$ python -q
>>> import numpy as np
>>> from numpy import linalg as LA
>>> np.set_printoptions(precision=1, suppress=True, linewidth=200, legacy="1.25")
>>> rd = lambda a: np.round(a, 1) + 0
>>> F = np.array([[0, 0, -1, 3, 1, 1],
...     [0, 0, 0, 1, -1, 0],
...     [1, 0, 0, -3, 2, -1],
...     [-3, -1, 3, 0, 0, 1],
...     [-1, 1, -2, 0, 0, -1],
...     [-1, 0, 1, -1, 1, 0]])
>>> # antisymmetric, zero diagonal
>>> A2 = np.array([[-7, 3], [-5, 4], [4, -5], [6, -9], [-6, 5], [2, 5]])
>>> np.einsum("ij->j", F)
array([-4,  0,  1,  0,  3,  0])
>>> A2.T @ F.T
array([[ 10,  12, -39,  40,  -8,  -1],
       [-12, -14,  35, -23,   6,   6]])
>>> x = np.array([1, 1, 3, 1, 2, 2])
>>> h1 = np.maximum(F @ x, 0)
>>> np.flatnonzero(h1 > 1e-9)
array([0, 3, 5])
>>> rd(np.tanh(F @ x))
array([ 1. , -0.8,  0. ,  1. , -1. ,  1. ])
>>> np.maximum(F @ x, 0) - np.maximum(-F @ x, 0)
array([ 4, -1,  0,  7, -8,  3])
>>> r0 = np.array([1, -2, -2, -2, -1, 0])
>>> A2 = F + np.outer(r0, np.eye(6)[3])
>>> rd(LA.det(A2) / LA.det(F)), rd(1 + LA.solve(F, r0)[3])
(-2.0, -2.0)
>>> LA.matrix_rank(LA.inv(A2) - LA.inv(F), tol=1e-8)
1
>>> x = np.array([1, 1, -1, 2, 2, -2])
>>> target = F @ x
>>> target
array([ 7,  0,  1, -9,  4, -2])
>>> rd(LA.solve(F, target))
array([ 1.,  1., -1.,  2.,  2., -2.])
>>> rd(LA.solve(F.T, F[0]))
array([1., 0., 0., 0., 0., 0.])
>>> K = np.load("run5.npy")
>>> K
array([[-2.,  1.,  0.,  0.,  0.,  0.,  0.],
       [ 0., -2.,  1.,  0.,  0.,  0.,  0.],
       [ 0.,  0., -2.,  1.,  0.,  0.,  0.],
       [ 0.,  0.,  0., -2.,  1.,  0.,  0.],
       [ 0.,  0.,  0.,  0., -2.,  1.,  0.],
       [ 0.,  0.,  0.,  0.,  0., -2.,  1.],
       [ 0.,  0.,  0.,  0.,  0.,  0., -2.]])
>>> O, Rm = LA.qr(K)
>>> O.shape, Rm.shape
((7, 7), (7, 7))
>>> O
array([[ 1.,  0.,  0.,  0.,  0.,  0.,  0.],
       [-0.,  1.,  0.,  0.,  0.,  0.,  0.],
       [-0., -0.,  1.,  0.,  0.,  0.,  0.],
       [-0., -0., -0.,  1.,  0.,  0.,  0.],
       [-0., -0., -0., -0.,  1.,  0.,  0.],
       [-0., -0., -0., -0., -0.,  1.,  0.],
       [-0., -0., -0., -0., -0., -0.,  1.]])
>>> abs(Rm[0, 0]), rd(LA.norm(K[:, 0]))
(2.0, 2.0)
>>> np.trace(O @ O.T)
7.0
>>> Rm
array([[-2.,  1.,  0.,  0.,  0.,  0.,  0.],
       [ 0., -2.,  1.,  0.,  0.,  0.,  0.],
       [ 0.,  0., -2.,  1.,  0.,  0.,  0.],
       [ 0.,  0.,  0., -2.,  1.,  0.,  0.],
       [ 0.,  0.,  0.,  0., -2.,  1.,  0.],
       [ 0.,  0.,  0.,  0.,  0., -2.,  1.],
       [ 0.,  0.,  0.,  0.,  0.,  0., -2.]])
>>> A2 = LA.inv(K)
>>> K @ A2
array([[1., 0., 0., 0., 0., 0., 0.],
       [0., 1., 0., 0., 0., 0., 0.],
       [0., 0., 1., 0., 0., 0., 0.],
       [0., 0., 0., 1., 0., 0., 0.],
       [0., 0., 0., 0., 1., 0., 0.],
       [0., 0., 0., 0., 0., 1., 0.],
       [0., 0., 0., 0., 0., 0., 1.]])
>>> rd(A2)
array([[-0.5, -0.2, -0.1, -0.1,  0. ,  0. ,  0. ],
       [ 0. , -0.5, -0.2, -0.1, -0.1,  0. ,  0. ],
       [ 0. ,  0. , -0.5, -0.2, -0.1, -0.1,  0. ],
       [ 0. ,  0. ,  0. , -0.5, -0.2, -0.1, -0.1],
       [ 0. ,  0. ,  0. ,  0. , -0.5, -0.2, -0.1],
       [ 0. ,  0. ,  0. ,  0. ,  0. , -0.5, -0.2],
       [ 0. ,  0. ,  0. ,  0. ,  0. ,  0. , -0.5]])
>>> rd(LA.cond(K))
2.6
>>> O, V = LA.qr(K[:, :6])[0], LA.qr(K[:, 6:])[0]
>>> sv = LA.svd(O.T @ V, compute_uv=False)
>>> rd(sv)
array([0.4])
>>> rd(LA.norm(O @ O.T - V @ V.T, 2))
1.0
>>> r0, v = K[6], K[0]
>>> r0 @ r0
4.0
>>> r0 @ v
0.0
>>> pr = (r0 @ v) / (r0 @ r0) * r0
>>> v - pr
array([-2.,  1.,  0.,  0.,  0.,  0.,  0.])
>>> rd(LA.norm(r0 + v) ** 2 + LA.norm(r0 - v) ** 2)
18.0
>>> X = np.load("test3.npy")
>>> X
array([[ 0.7, -1.1,  0.4,  1.8,  1.1,  1.2,  2. ],
       [ 0.4,  1.5,  1.9, -0.4, -0.4, -0.5, -1.5],
       [-0.1,  0.1,  0.3, -1.1, -0.8,  1. , -0.4],
       [ 0. , -0.9,  1.4,  0.9,  0.7,  0.2, -0.3],
       [-1. , -0.5, -0.9, -1.1, -0.3,  1.8, -0.8],
       [ 0.6, -0.9,  0.4, -1.6, -0.8,  1.5,  0.8],
       [-0.1,  0.2, -1.5, -2.8, -1.6,  1.1, -1.1],
       [-2.2,  0.6,  0.7, -1.6, -0.8,  1.3, -0.5],
       [ 0.4,  0. ,  0.1,  1.6,  1. , -0.5,  1.7],
       [ 0.2,  0.4, -0.4,  0.8,  0.1,  0.2, -0.5],
       [ 2.1, -0.3,  0.4,  1.1,  0.8,  1.1,  1. ],
       [-0.1, -0.3,  1.7,  4.3,  2. ,  0.3,  0.9]])
>>> hat = X @ LA.solve(X.T @ X, X.T)
>>> rd(np.trace(hat))
7.0
